% python3 -q
>>> import numpy as np
>>> import numpy.linalg as la
>>> np.set_printoptions(precision=4, suppress=True, linewidth=160, legacy="1.25")
>>> mat = np.load("m.npy")
>>> mat
array([[ 0.9918,  0.0905,  0.0905],
       [ 0.0905,  0.0041, -0.9959],
       [ 0.0905, -0.9959,  0.0041]])
>>> # columns are unit length and at right angles
>>> la.pinv(mat)
array([[ 0.9918,  0.0905,  0.0905],
       [ 0.0905,  0.0041, -0.9959],
       [ 0.0905, -0.9959,  0.0041]])
>>> np.round(mat @ mat.T, 4) + 0
array([[1., 0., 0.],
       [0., 1., 0.],
       [0., 0., 1.]])
>>> np.round(mat.T @ mat, 4) + 0
array([[1., 0., 0.],
       [0., 1., 0.],
       [0., 0., 1.]])
>>> np.round(mat[:, 2] @ mat[:, 1], 4)
0.0
>>> np.round(la.norm(mat, 1), 4), np.round(la.norm(mat, np.inf), 4)
(1.1728, 1.1728)
>>> round(la.norm(mat, 2), 4)
1.0
>>> round(la.norm(mat[2], 1), 4), round(float(la.norm(mat[2], np.inf)), 4)
(1.0905, 0.9959)
>>> la.norm(mat, axis=1).argmax()
0
>>> np.round(la.norm(mat) ** 2 / la.norm(mat, 2) ** 2, 4)
3.0
>>> la.norm(mat, axis=0)
array([1., 1., 1.])
>>> M = np.load("case10.npy")
>>> M
array([[  6. ,   0.8,  -0.2],
       [ -7. ,  -0.2,  -0.3],
       [-10. ,   0.2,   1.5],
       [ -6. ,   0.2,   0.6]])
>>> np.sort(np.abs(la.eigvals(mat)))
array([1., 1., 1.])
>>> np.allclose(mat, mat.T)
True
>>> np.allclose(mat @ mat.T, mat.T @ mat)
True
>>> np.round(la.matrix_power(mat, 4), 4) + 0
array([[1., 0., 0.],
       [0., 1., 0.],
       [0., 0., 1.]])
>>> round(la.det(mat), 4)
-1.0
>>> np.trace(mat)
1.0
>>> X = np.loadtxt("out10.csv", delimiter=",")
>>> X
array([[  8.5589,  -9.1345, -14.9986],
       [ -0.0091,   0.3908,  -0.8846],
       [  0.    ,   0.0051,  -0.0102],
       [ -0.2648,  -0.2185,   0.7796],
       [ -1.3984,   1.0358,   0.535 ],
       [ -1.8155,   1.5767,   0.3691],
       [ -2.7892,   2.891 ,  -0.0437],
       [ -6.1878,   7.7059,  -1.5047],
       [ -6.8195,   8.6192,  -1.7692],
       [ -6.9157,   8.7587,  -1.8093],
       [ -7.8805,  10.1606,  -2.2076],
       [-21.7126,  30.6207,  -7.3657],
       [-30.9734,  44.4652, -10.4269]])
>>> D = la.norm(X[:, None] - X[None], axis=-1)
>>> np.unravel_index(D.round(6).argmax(), D.shape)
(0, 12)
>>> np.flatnonzero(D[8] < D.mean() / 2)
array([ 6,  7,  8,  9, 10])
>>> D[:5, :5]
array([[ 0.    , 19.0617, 19.5305, 20.157 , 21.0684],
       [19.0617,  0.    ,  0.9557,  1.7906,  2.0884],
       [19.5305,  0.9557,  0.    ,  0.8625,  1.8207],
       [20.157 ,  1.7906,  0.8625,  0.    ,  1.7083],
       [21.0684,  2.0884,  1.8207,  1.7083,  0.    ]])
>>> la.matrix_rank(D ** 2)
5
>>> D.mean(axis=1).argmax()
12
>>> np.round(la.norm(X, 2) / la.norm(X), 4)
0.9726
>>> round(np.log10(la.cond(X)))
2
>>> z = X[:, 2] > np.median(X[:, 2])
>>> f = X[z].mean(axis=0) - X[~z].mean(axis=0)
>>> f
array([  9.2296, -13.5097,   5.8502])
>>> arr = np.loadtxt("data.csv", delimiter=",")
>>> arr
array([[0., 6., 0., 0.],
       [0., 0., 1., 0.],
       [0., 0., 0., 0.],
       [3., 0., 0., 0.]])
>>> # null space of dimension 1
>>> la.svd(arr, compute_uv=False)
array([6., 3., 1., 0.])
>>> np.diff(arr, axis=0)
array([[ 0., -6.,  1.,  0.],
       [ 0.,  0., -1.,  0.],
       [ 3.,  0.,  0.,  0.]])
>>> np.abs(arr).max()
6.0
>>> arr.shape
(4, 4)
>>> la.matrix_rank(arr)
3
>>> np.unravel_index(np.abs(arr).argmax(), arr.shape)
(0, 1)
>>> W1 = np.array([[0, 2, 0, 1, 0],
...     [-2, -2, -1, 2, -1],
...     [0, 2, -1, -2, 1],
...     [-2, -2, 2, 1, 2]])
>>> b = np.array([3, 0, -2, -3, -1])
>>> act = np.maximum(arr @ W1 + b, 0)
>>> (act > 0).astype(int)
array([[0, 0, 0, 1, 0],
       [1, 1, 0, 0, 0],
       [1, 0, 0, 0, 0],
       [1, 1, 0, 0, 0]])
>>> act
array([[0., 0., 0., 9., 0.],
       [3., 2., 0., 0., 0.],
       [3., 0., 0., 0., 0.],
       [3., 6., 0., 0., 0.]])
>>> C = np.array([[2, 7, 5], [5, 1, 0], [7, 9, 1], [3, 8, 1], [9, 5, 2]])
>>> (act @ C).round(6).argmax(axis=1)
array([1, 1, 1, 0])
>>> W1 @ C
array([[ 13,  10,   1],
       [-24, -14, -11],
       [  6, -18,  -1],
       [ 21,  20,  -3]])
>>> np.round(la.norm(arr, 2) / la.norm(arr), 4)
0.8847
>>> np.argsort(-la.norm(arr, axis=0).round(6), kind="stable")[:3]
array([1, 0, 2])
>>> rng = np.random.default_rng(12056)
>>> z = rng.permutation(4)
>>> z
array([2, 3, 0, 1])
>>> out = arr[z][:, z]
>>> round(la.det(out), 4), round(float(la.det(arr[z])), 4)
(0.0, 0.0)
>>> out
array([[0., 0., 0., 0.],
       [0., 0., 3., 0.],
       [0., 0., 0., 6.],
       [1., 0., 0., 0.]])
>>> E = np.load("block13.npy")
>>> E
array([[-3.4176, -0.4155, -4.1115],
       [ 2.4697,  0.7358, -2.6865],
       [ 1.5474, -0.3482, -1.8427],
       [-2.6408, -1.0541, -4.5288],
       [-3.3922, -1.4686, -5.0344],
       [-1.1898, -0.8426, -4.844 ],
       [-4.817 ,  0.394 , -5.6149],
       [-3.4089, -3.2201, -4.1317],
       [ 1.7685,  1.4611, -3.7073],
       [-3.0101, -1.7664, -5.2681],
       [-3.305 , -1.4172, -3.5157],
       [ 1.5632,  1.5661, -2.718 ],
       [-4.4   , -1.3408, -4.7371],
       [-5.6014, -1.639 , -5.6699],
       [-2.2575, -3.2213, -4.8739],
       [ 2.0674, -0.0579, -3.3308],
       [-0.6417, -0.1032, -4.1252],
       [-3.4084, -1.6552, -5.58  ],
       [-5.8174,  0.4546, -4.4717],
       [ 1.1482,  0.6887, -4.9792],
       [-2.5606,  0.5259, -4.5699],
       [ 2.2555,  1.2158, -2.4662],
       [ 3.6466,  0.3516, -4.1761],
       [-4.3876, -0.7246, -5.2751],
       [ 1.8618,  1.6122, -2.0774],
       [-4.2894, -0.6156, -3.8137]])
>>> out = np.c_[E[:, :2] @ np.array([[0, 3], [3, 0]]), np.array([2, 1, 1, -2, -2, 2, -1, 0, -2, -1, -2, 2, 0, 0, -1, 1, 1, 1, -1, -1, 2, 0, 2, -2, -1, -2])]
>>> out
array([[ -1.2465, -10.2528,   2.    ],
       [  2.2074,   7.4091,   1.    ],
       [ -1.0446,   4.6422,   1.    ],
       [ -3.1623,  -7.9224,  -2.    ],
       [ -4.4058, -10.1766,  -2.    ],
       [ -2.5278,  -3.5694,   2.    ],
       [  1.182 , -14.451 ,  -1.    ],
       [ -9.6603, -10.2267,   0.    ],
       [  4.3833,   5.3055,  -2.    ],
       [ -5.2992,  -9.0303,  -1.    ],
       [ -4.2516,  -9.915 ,  -2.    ],
       [  4.6983,   4.6896,   2.    ],
       [ -4.0224, -13.2   ,   0.    ],
       [ -4.917 , -16.8042,   0.    ],
       [ -9.6639,  -6.7725,  -1.    ],
       [ -0.1737,   6.2022,   1.    ],
       [ -0.3096,  -1.9251,   1.    ],
       [ -4.9656, -10.2252,   1.    ],
       [  1.3638, -17.4522,  -1.    ],
       [  2.0661,   3.4446,  -1.    ],
       [  1.5777,  -7.6818,   2.    ],
       [  3.6474,   6.7665,   0.    ],
       [  1.0548,  10.9398,   2.    ],
       [ -2.1738, -13.1628,  -2.    ],
       [  4.8366,   5.5854,  -1.    ],
       [ -1.8468, -12.8682,  -2.    ]])
>>> la.matrix_rank(np.c_[E, out])
4
>>> np.round(la.lstsq(E, out[:, 0])[0], 4) + 0
array([0., 3., 0.])
>>> x = np.array([2, 0, 2])
>>> target = out @ x
>>> np.round(la.pinv(out) @ out, 4) + 0
array([[1., 0., 0.],
       [0., 1., 0.],
       [0., 0., 1.]])
>>> target = target + 0.05 * rng.normal(size=26)
>>> target
array([  1.5127,   6.3779,  -0.0789, -10.3165, -12.819 ,  -1.05  ,   0.3508, -19.2933,   4.8623, -12.5771, -12.5013,  13.4406,  -8.0355,  -9.8199, -21.2548,
         1.6846,   1.4257,  -7.9629,   0.7484,   2.1024,   7.1116,   7.2915,   6.0316,  -8.3582,   7.6974,  -7.7163])
>>> b, *_ = la.lstsq(out, target)
>>> np.round(out.T @ (target - out @ b), 4) + 0
array([0., 0., 0.])
>>> out = np.array([[2, 0], [1, 2]])
>>> C = np.array([[4]])
>>> W0 = np.block([[out, np.array([[-1], [-3]])], [np.zeros((1, 2)), C]])
>>> W0
array([[ 2.,  0., -1.],
       [ 1.,  2., -3.],
       [ 0.,  0.,  4.]])
>>> f = np.array([0, 8, 3])
>>> out = W0 + np.outer(f, np.eye(3)[2])
>>> out
array([[ 2.,  0., -1.],
       [ 1.,  2.,  5.],
       [ 0.,  0.,  7.]])
>>> (out - out.T) / 2
array([[ 0. , -0.5, -0.5],
       [ 0.5,  0. ,  2.5],
       [ 0.5, -2.5,  0. ]])
>>> la.matrix_power(out, 3)
array([[  8.,   0., -67.],
       [ 12.,   8., 324.],
       [  0.,   0., 343.]])
>>> np.round(np.abs(la.eigvals(out)).max(), 4)
7.0
>>> np.allclose(out, out.T)
False
>>> np.allclose(out @ out.T, out.T @ out)
False
>>> np.round(la.det(2 * W0), 4), np.round(la.det(W0), 4)
(128.0, 16.0)
>>> la.eigvals(W0)
array([2., 2., 4.])
>>> round(float(la.det(W0.T)), 4)
16.0
>>> J = np.minimum.outer(np.arange(1, 4), np.arange(1, 4)) * -2
>>> J
array([[-2, -2, -2],
       [-2, -4, -4],
       [-2, -4, -6]])
>>> # symmetric, so the eigenvalues are real
>>> ev, V = la.eigh(J)
>>> np.unique(ev.round(6) + 0, return_counts=True)[1]
array([1, 1, 1])
>>> np.round(V.T @ V, 4) + 0
array([[1., 0., 0.],
       [0., 1., 0.],
       [0., 0., 1.]])
>>> la.eigvalsh(J @ J)
array([  0.3794,   1.6543, 101.9663])
>>> la.eigvalsh(J + 3 * np.eye(3))
array([-7.0978,  1.7138,  2.384 ])
>>> out = J[0, 0] * J[1:] - np.outer(J[1:, 0], J[0])
>>> out
array([[0, 4, 4],
       [0, 4, 8]])
>>> J[:, 0] / J[0, 0]
array([1., 1., 1.])
>>> la.matrix_rank(out), la.matrix_rank(J)
(2, 3)
>>> np.round(la.norm(J[1], 1), 4), np.round(la.norm(J[1], np.inf), 4)
(10.0, 4.0)
>>> round(float(la.norm(J, 2)), 4)
10.0978
>>> la.norm(J, axis=0)
array([3.4641, 6.    , 7.4833])
>>> la.norm(J, axis=1).argmax()
2
>>> np.round(la.norm(J, "nuc"), 4)
12.0
>>> round(la.norm(J, 1), 4), round(float(la.norm(J, np.inf)), 4)
(12.0, 12.0)
>>> la.norm(J, axis=1)
array([3.4641, 6.    , 7.4833])
>>> U, sig, vt = la.svd(M, full_matrices=False)
>>> np.abs(vt[0])
array([0.9967, 0.0134, 0.0803])
>>> np.round(vt @ vt.T, 4) + 0
array([[1., 0., 0.],
       [0., 1., 0.],
       [0., 0., 1.]])
>>> np.abs(U[:, 0]).round(6).argmax()
2
>>> sig
array([14.9153,  1.2848,  0.6193])
>>> np.einsum("ij,ji->", J, J)
104
>>> round(la.det(J[::-1]), 4)
8.0
>>> round(float(la.eigvals(J).sum().real), 4)
-12.0
>>> np.kron(np.eye(2, dtype=int), J)
array([[-2, -2, -2,  0,  0,  0],
       [-2, -4, -4,  0,  0,  0],
       [-2, -4, -6,  0,  0,  0],
       [ 0,  0,  0, -2, -2, -2],
       [ 0,  0,  0, -2, -4, -4],
       [ 0,  0,  0, -2, -4, -6]])
>>> la.eigvals(J)
array([-10.0978,  -1.2862,  -0.616 ])
>>> np.poly(J)
array([ 1., 12., 20.,  8.])
>>> A = np.load("test7.npy")
>>> A
array([[ 0.8165, -0.9535, -1.557 ],
       [-0.8165,  1.3348, -1.2456],
       [-1.633 , -1.1442, -0.1557]])
>>> la.eigvals(A)
array([-2.    +0.j    ,  1.9978+0.0933j,  1.9978-0.0933j])
>>> round(float(la.eigvals(A).sum().real), 4)
1.9956
>>> round(la.det(A[::-1]), 4)
8.0
>>> q, r_ = la.qr(A)
>>> r_.round(4) + 0
array([[-2.,  0.,  0.],
       [ 0., -2.,  0.],
       [ 0.,  0., -2.]])
>>> np.round(q.T @ q, 4) + 0
array([[1., 0., 0.],
       [0., 1., 0.],
       [0., 0., 1.]])
>>> np.trace(q @ q.T)
3.0
>>> np.abs(np.diag(r_))
array([2., 2., 2.])
>>> round(A[:, 1] @ A[:, 0], 4)
-0.0
>>> la.pinv(A)
array([[ 0.2041, -0.2041, -0.4082],
       [-0.2384,  0.3337, -0.286 ],
       [-0.3892, -0.3114, -0.0389]])
>>> la.svd(A, compute_uv=False)
array([2., 2., 2.])
>>> np.round(A.T @ A, 4) + 0
array([[4., 0., 0.],
       [0., 4., 0.],
       [0., 0., 4.]])
>>> x = np.array([-2, 2, -1])
>>> h = np.maximum(A @ x, 0)
>>> A * (h > 1e-9)[:, None]
array([[ 0.    , -0.    , -0.    ],
       [-0.8165,  1.3348, -1.2456],
       [-1.633 , -1.1442, -0.1557]])
>>> A.T @ h
array([-6.381 ,  6.1094, -7.0874])
